% python3 -q
>>> import numpy as np
>>> from numpy import linalg as LA
>>> np.set_printoptions(precision=2, suppress=True, linewidth=140)
>>> E = np.load("case18.npy")
>>> E
array([[-1.85,  0.93,  2.65, -0.64, -2.71, -1.17,  0.24,  0.54, -2.79,  1.78],
       [-0.34,  1.3 ,  0.75,  1.43,  2.54, -0.59, -3.28, -1.33, -2.08,  1.44],
       [-0.94,  2.61, -4.34, -0.99, -1.82, -0.4 , -1.55, -1.65, -3.42, -2.51],
       [-1.21, -1.49,  1.14,  0.96,  2.85,  1.51, -0.37, -1.05,  0.19,  2.55],
       [-1.35, -3.36,  0.76,  0.63, -0.64,  2.04, -0.27,  0.27,  0.94,  3.71],
       [-1.98,  0.87,  2.13,  1.9 , -2.4 ,  1.47, -1.23,  2.51,  0.8 ,  2.94],
       [ 3.4 , -4.28, -1.44,  2.32,  2.41, -3.38,  3.24,  2.73,  0.62, -2.72],
       [ 1.3 , -2.54,  0.52, -4.65,  2.56,  2.71, -1.39,  2.46,  4.37,  2.57],
       [ 1.34,  1.85, -0.54, -1.45, -2.34,  2.08,  1.86,  1.14, -1.38, -1.93],
       [-2.91, -2.68, -2.38,  2.71, -1.69, -2.88,  2.46,  2.45, -3.06,  2.28],
       [ 3.7 , -0.66, -1.63, -1.14, -0.35, -0.12,  1.06, -5.56,  1.54, -0.36],
       [ 0.39, -2.71,  1.4 ,  3.02, -2.38, -1.59,  6.  ,  1.6 , -4.05, -0.25],
       [ 0.77,  3.68,  0.04, -0.24,  0.1 ,  0.86, -3.1 , -1.88,  5.14,  1.02],
       [-1.46,  0.09,  3.1 , -0.53, -2.61,  2.8 ,  2.96, -0.59, -0.85,  2.15],
       [ 3.03, -0.33, -1.59,  1.82, -0.36, -2.38,  0.89,  3.27, -1.22,  1.71]])
>>> G = E.T @ E
>>> (E @ E.T).shape
(15, 15)
>>> print(np.allclose(G, G.T))
True
>>> x0 = np.array([-8, -1, 2, 8, -7, 8, 3, -3, 1, -3])
>>> rhs = E @ x0
>>> np.round(LA.pinv(E) @ E, 2) + 0
array([[1., 0., 0., 0., 0., 0., 0., 0., 0., 0.],
       [0., 1., 0., 0., 0., 0., 0., 0., 0., 0.],
       [0., 0., 1., 0., 0., 0., 0., 0., 0., 0.],
       [0., 0., 0., 1., 0., 0., 0., 0., 0., 0.],
       [0., 0., 0., 0., 1., 0., 0., 0., 0., 0.],
       [0., 0., 0., 0., 0., 1., 0., 0., 0., 0.],
       [0., 0., 0., 0., 0., 0., 1., 0., 0., 0.],
       [0., 0., 0., 0., 0., 0., 0., 1., 0., 0.],
       [0., 0., 0., 0., 0., 0., 0., 0., 1., 0.],
       [0., 0., 0., 0., 0., 0., 0., 0., 0., 1.]])
>>> LA.solve(E.T @ E, E.T @ rhs)
array([-8., -1.,  2.,  8., -7.,  8.,  3., -3.,  1., -3.])
>>> print(LA.lstsq(E, rhs)[0])
[-8. -1.  2.  8. -7.  8.  3. -3.  1. -3.]
>>> rng = np.random.default_rng(272)
>>> rhs = rhs + 0.02 * rng.normal(size=15)
>>> rhs
array([ 14.62, -20.36,   2.26,   7.87,  29.72,  43.73, -40.87, -55.18,  14.32,  21.81, -17.34,  40.44,  -7.07,  57.56, -42.51])
>>> c, *_ = LA.lstsq(E, rhs)
>>> round(LA.norm(rhs - E @ c), 2)
np.float64(0.05)
>>> c
array([-8.  , -0.99,  2.  ,  8.01, -6.99,  8.  ,  3.  , -3.  ,  1.  , -2.99])
>>> np.round(E.T @ (rhs - E @ c), 2) + 0
array([0., 0., 0., 0., 0., 0., 0., 0., 0., 0.])
>>> print(c.round())
[-8. -1.  2.  8. -7.  8.  3. -3.  1. -3.]
>>> proj = E @ LA.solve(E.T @ E, E.T)
>>> np.round(LA.eigvalsh(proj), 2) + 0
array([0., 0., 0., 0., 0., 1., 1., 1., 1., 1., 1., 1., 1., 1., 1.])
>>> np.diag(proj)
array([0.73, 0.65, 0.64, 0.57, 0.7 , 0.59, 0.6 , 0.82, 0.57, 0.82, 0.85, 0.47, 0.69, 0.5 , 0.81])
>>> proj @ E[:, 7]
array([ 0.54, -1.33, -1.65, -1.05,  0.27,  2.51,  2.73,  2.46,  1.14,  2.45, -5.56,  1.6 , -1.88, -0.59,  3.27])
>>> u = np.array([2, 0, 2, 0, -1, -1, 0, 1, -1]) + 0.5
>>> M = np.outer(u, u) / (u @ u)
>>> M
array([[ 0.38,  0.08,  0.38,  0.08, -0.08, -0.08,  0.08,  0.23, -0.08],
       [ 0.08,  0.02,  0.08,  0.02, -0.02, -0.02,  0.02,  0.05, -0.02],
       [ 0.38,  0.08,  0.38,  0.08, -0.08, -0.08,  0.08,  0.23, -0.08],
       [ 0.08,  0.02,  0.08,  0.02, -0.02, -0.02,  0.02,  0.05, -0.02],
       [-0.08, -0.02, -0.08, -0.02,  0.02,  0.02, -0.02, -0.05,  0.02],
       [-0.08, -0.02, -0.08, -0.02,  0.02,  0.02, -0.02, -0.05,  0.02],
       [ 0.08,  0.02,  0.08,  0.02, -0.02, -0.02,  0.02,  0.05, -0.02],
       [ 0.23,  0.05,  0.23,  0.05, -0.05, -0.05,  0.05,  0.14, -0.05],
       [-0.08, -0.02, -0.08, -0.02,  0.02,  0.02, -0.02, -0.05,  0.02]])
>>> evals, V = LA.eigh(M)
>>> x0 = np.array([1, 1, 0, 3, -2, -3, 3, -2, 1])
>>> print((np.sign(V[:, -1].round(6)) == np.sign(V[0, -1].round(6))).astype(int))
[1 1 1 1 0 0 1 1 0]
>>> round(float(x0 @ M @ x0), 2)
1.54
>>> A2 = M / LA.norm(M, axis=1, keepdims=True)
>>> G = A2 @ A2.T
>>> print(G[8])
[-1. -1. -1. -1.  1.  1. -1. -1.  1.]
>>> np.argwhere(np.triu(np.abs(G) > 0.95, 1))
array([[0, 1],
       [0, 2],
       [0, 3],
       [0, 4],
       [0, 5],
       [0, 6],
       [0, 7],
       [0, 8],
       [1, 2],
       [1, 3],
       [1, 4],
       [1, 5],
       [1, 6],
       [1, 7],
       [1, 8],
       [2, 3],
       [2, 4],
       [2, 5],
       [2, 6],
       [2, 7],
       [2, 8],
       [3, 4],
       [3, 5],
       [3, 6],
       [3, 7],
       [3, 8],
       [4, 5],
       [4, 6],
       [4, 7],
       [4, 8],
       [5, 6],
       [5, 7],
       [5, 8],
       [6, 7],
       [6, 8],
       [7, 8]])
>>> np.degrees(np.arccos(np.clip(G[8, 0], -1, 1)))
np.float64(180.0)
>>> evals, V = LA.eigvalsh(M)
Traceback (most recent call last):
  File "<python-input-37>", line 1, in <module>
    evals, V = LA.eigvalsh(M)
    ^^^^^^^^
ValueError: too many values to unpack (expected 2)
>>> evals, V = LA.eigh(M)
>>> print(np.round(V.T @ V, 2) + 0)
[[1. 0. 0. 0. 0. 0. 0. 0. 0.]
 [0. 1. 0. 0. 0. 0. 0. 0. 0.]
 [0. 0. 1. 0. 0. 0. 0. 0. 0.]
 [0. 0. 0. 1. 0. 0. 0. 0. 0.]
 [0. 0. 0. 0. 1. 0. 0. 0. 0.]
 [0. 0. 0. 0. 0. 1. 0. 0. 0.]
 [0. 0. 0. 0. 0. 0. 1. 0. 0.]
 [0. 0. 0. 0. 0. 0. 0. 1. 0.]
 [0. 0. 0. 0. 0. 0. 0. 0. 1.]]
>>> print(V @ np.diag(evals) @ V.T)
[[ 0.38  0.08  0.38  0.08 -0.08 -0.08  0.08  0.23 -0.08]
 [ 0.08  0.02  0.08  0.02 -0.02 -0.02  0.02  0.05 -0.02]
 [ 0.38  0.08  0.38  0.08 -0.08 -0.08  0.08  0.23 -0.08]
 [ 0.08  0.02  0.08  0.02 -0.02 -0.02  0.02  0.05 -0.02]
 [-0.08 -0.02 -0.08 -0.02  0.02  0.02 -0.02 -0.05  0.02]
 [-0.08 -0.02 -0.08 -0.02  0.02  0.02 -0.02 -0.05  0.02]
 [ 0.08  0.02  0.08  0.02 -0.02 -0.02  0.02  0.05 -0.02]
 [ 0.23  0.05  0.23  0.05 -0.05 -0.05  0.05  0.14 -0.05]
 [-0.08 -0.02 -0.08 -0.02  0.02  0.02 -0.02 -0.05  0.02]]
>>> np.round(LA.eigvalsh(M @ M), 2) + 0
array([0., 0., 0., 0., 0., 0., 0., 0., 1.])
>>> np.round(V.T @ M @ V, 2) + 0
array([[0., 0., 0., 0., 0., 0., 0., 0., 0.],
       [0., 0., 0., 0., 0., 0., 0., 0., 0.],
       [0., 0., 0., 0., 0., 0., 0., 0., 0.],
       [0., 0., 0., 0., 0., 0., 0., 0., 0.],
       [0., 0., 0., 0., 0., 0., 0., 0., 0.],
       [0., 0., 0., 0., 0., 0., 0., 0., 0.],
       [0., 0., 0., 0., 0., 0., 0., 0., 0.],
       [0., 0., 0., 0., 0., 0., 0., 0., 0.],
       [0., 0., 0., 0., 0., 0., 0., 0., 1.]])
>>> np.abs(V[:, -1])
array([0.62, 0.12, 0.62, 0.12, 0.12, 0.12, 0.12, 0.37, 0.12])
>>> left, s, vt = LA.svd(M, full_matrices=False)
>>> np.round(left.T @ M @ vt.T, 2) + 0
array([[1., 0., 0., 0., 0., 0., 0., 0., 0.],
       [0., 0., 0., 0., 0., 0., 0., 0., 0.],
       [0., 0., 0., 0., 0., 0., 0., 0., 0.],
       [0., 0., 0., 0., 0., 0., 0., 0., 0.],
       [0., 0., 0., 0., 0., 0., 0., 0., 0.],
       [0., 0., 0., 0., 0., 0., 0., 0., 0.],
       [0., 0., 0., 0., 0., 0., 0., 0., 0.],
       [0., 0., 0., 0., 0., 0., 0., 0., 0.],
       [0., 0., 0., 0., 0., 0., 0., 0., 0.]])
>>> K = np.load("layer12.npy")
>>> K
array([[ 75,  52,  44,  70,  69,  59,  67,  37,  47,  31,  46],
       [ 52, 118,  73, 105,  79,  71,  64,  44,  82,  49,  62],
       [ 44,  73,  81,  81,  57,  59,  67,  36,  74,  34,  53],
       [ 70, 105,  81, 128,  98,  77,  80,  43,  86,  46,  72],
       [ 69,  79,  57,  98,  99,  60,  59,  40,  61,  31,  60],
       [ 59,  71,  59,  77,  60,  83,  68,  49,  55,  33,  57],
       [ 67,  64,  67,  80,  59,  68,  80,  39,  65,  39,  54],
       [ 37,  44,  36,  43,  40,  49,  39,  36,  31,  17,  35],
       [ 47,  82,  74,  86,  61,  55,  65,  31,  80,  49,  45],
       [ 31,  49,  34,  46,  31,  33,  39,  17,  49,  47,  17],
       [ 46,  62,  53,  72,  60,  57,  54,  35,  45,  17,  60]])
>>> x0 = np.array([2, 0, 3, 2, 1, 1, 3, 3, 1])
>>> print((x0 - M @ x0) @ (M @ x0))
0.0
>>> print(M @ M @ x0)
[ 2.77  0.55  2.77  0.55 -0.55 -0.55  0.55  1.66 -0.55]
>>> left, s, vt = LA.svd(K)
>>> V = vt[:(s > 1e-8).sum()]
>>> x0 = K[5] + 5 * K[7] + rng.integers(2) * np.eye(11)[5]
>>> x0
array([244., 291., 239., 292., 260., 329., 263., 229., 210., 118., 232.])
>>> np.allclose(V.T @ V @ x0, x0)
False
>>> print(np.diag(V.T @ V))
[0.73 0.97 0.69 0.97 0.85 1.   0.55 0.95 0.44 0.92 0.92]
>>> LA.matrix_rank(np.vstack([K, x0]))
np.int64(10)
>>> round(float(LA.norm(K[0], 1)), 2), round(LA.norm(K[0], np.inf), 2)
(597.0, np.float64(75.0))
>>> LA.norm(K, axis=0)
array([185.88, 251.53, 205.77, 278.12, 224.99, 206.9 , 210.15, 125.47, 211.1 , 124.07, 175.66])
>>> round(float(LA.norm(K, 2)), 2)
672.43
>>> round(LA.norm(K[0] - K[6]), 2)
np.float64(40.53)
>>> feats = np.load("w.npy")
>>> feats
array([[ 5, -4, -3, -3, -5],
       [-1,  3,  2,  4, -1],
       [ 3,  1,  0,  4, -1],
       [ 4,  0,  0,  0, -3],
       [ 2,  5,  3,  9, -8]])
>>> left, s, vt = LA.svd(feats)
>>> V = vt[:(s > 1e-8).sum()]
>>> x0 = feats[2] + -2 * feats[4] + rng.integers(2) * np.eye(5)[1]
>>> x0
array([ -1.,  -8.,  -6., -14.,  15.])
>>> np.allclose(V.T @ V @ x0, x0)
False
>>> print(np.diag(V.T @ V))
[1.   0.55 0.48 0.98 1.  ]
>>> LA.matrix_rank(np.vstack([feats, x0]))
np.int64(5)
>>> print(np.round(feats @ LA.pinv(feats) @ feats, 2) + 0)
[[ 5. -4. -3. -3. -5.]
 [-1.  3.  2.  4. -1.]
 [ 3.  1.  0.  4. -1.]
 [ 4.  0.  0.  0. -3.]
 [ 2.  5.  3.  9. -8.]]
>>> print(LA.lstsq(feats[:-1].T, feats[-1])[2])
4
>>> np.round(np.sort(np.abs(LA.eigvals(K))), 2) + 0
array([  0.  ,   0.  ,   2.53,   5.61,   9.21,  12.87,  30.08,  38.81,  49.87,  65.59, 672.43])
>>> np.allclose(K @ K.T, K.T @ K)
True
>>> np.trace(K)
np.int64(887)
>>> np.round(LA.det(K), 2)
np.float64(-0.0)
>>> print(K @ K)
[[34551 44379 36535 50270 41043 37739 38535 22847 37370 21459 31864]
 [44379 63265 50904 69374 55219 50640 51241 30523 52551 30117 43163]
 [36535 50904 42343 56455 44682 41645 42664 25046 43178 24485 35424]
 [50270 69374 56455 77348 62040 56390 57444 33959 58022 32987 48305]
 [41043 55219 44682 62040 50619 45279 45953 27454 45880 25952 38967]
 [37739 50640 41645 56390 45279 42809 43085 25886 42329 24155 35961]
 [38535 51241 42664 57444 45953 43085 44162 25931 43524 24963 36290]
 [22847 30523 25046 33959 27454 25886 25931 15743 25383 14408 21777]
 [37370 52551 43178 58022 45880 42329 43524 25383 44563 25703 35883]
 [21459 30117 24485 32987 25952 24155 24963 14408 25703 15393 20044]
 [31864 43163 35424 48305 38967 35961 36290 21777 35883 20044 30857]]
>>> np.round(np.abs(LA.eigvals(K)).max(), 2)
np.float64(672.43)
